$ python3 -q
>>> import numpy as np
>>> np.set_printoptions(precision=1, suppress=True, linewidth=140, legacy="1.25")
>>> X = np.load("block13.npy")
>>> X
array([[ 2,  0,  0,  0,  0],
       [ 0,  6,  0,  0,  0],
       [ 0,  0, -6,  0,  0],
       [ 0,  0,  0, -9,  0],
       [ 0,  0,  0,  0, -2]])
>>> X @ X.T
array([[ 4,  0,  0,  0,  0],
       [ 0, 36,  0,  0,  0],
       [ 0,  0, 36,  0,  0],
       [ 0,  0,  0, 81,  0],
       [ 0,  0,  0,  0,  4]])
>>> np.linalg.pinv(X)
array([[ 0.5,  0. ,  0. ,  0. ,  0. ],
       [ 0. ,  0.2,  0. ,  0. ,  0. ],
       [ 0. ,  0. , -0.2,  0. ,  0. ],
       [ 0. ,  0. ,  0. , -0.1,  0. ],
       [ 0. ,  0. ,  0. ,  0. , -0.5]])
>>> np.linalg.norm(X, axis=0)
array([2., 6., 6., 9., 2.])
>>> X[:, 2] @ X[:, 0]
0
>>> rng = np.random.default_rng(98)
>>> out = X + rng.integers(-2, 3, (5, 3)) @ rng.integers(-2, 3, (3, 5))
>>> out
array([[ 7, -7, -2, -2, -3],
       [-2, 12,  0, -4, -2],
       [ 0, -4, -5,  6,  4],
       [ 3,  2,  4, -3,  4],
       [-2,  2,  1,  2,  0]])
>>> np.round(np.linalg.svd(out - X, compute_uv=False), 1) + 0
array([12.7, 11.6,  4.8,  0. ,  0. ])
>>> (out - out.T) / 2
array([[ 0. , -2.5, -1. , -2.5, -0.5],
       [ 2.5,  0. ,  2. , -3. , -2. ],
       [ 1. , -2. ,  0. ,  1. ,  1.5],
       [ 2.5,  3. , -1. ,  0. ,  1. ],
       [ 0.5,  2. , -1.5, -1. ,  0. ]])
>>> np.allclose(out, out.T)
False
>>> round(float(np.linalg.det(out)), 1)
7140.0
>>> np.round(np.abs(np.linalg.eigvals(out)).max(), 1)
13.8
>>> feats = np.array([[2, 4, 3, 1], [4, 0, 1, 4], [3, 1, 2, 0], [1, 4, 0, 2]])
>>> q, vecs = np.linalg.qr(feats[:, :3])[0], np.linalg.qr(feats[:, 3:])[0]
>>> s = np.linalg.svd(q.T @ vecs, compute_uv=False)
>>> np.round(np.linalg.norm(q @ q.T - vecs @ vecs.T, 2), 1)
1.0
>>> (s > 0.9).sum()
1
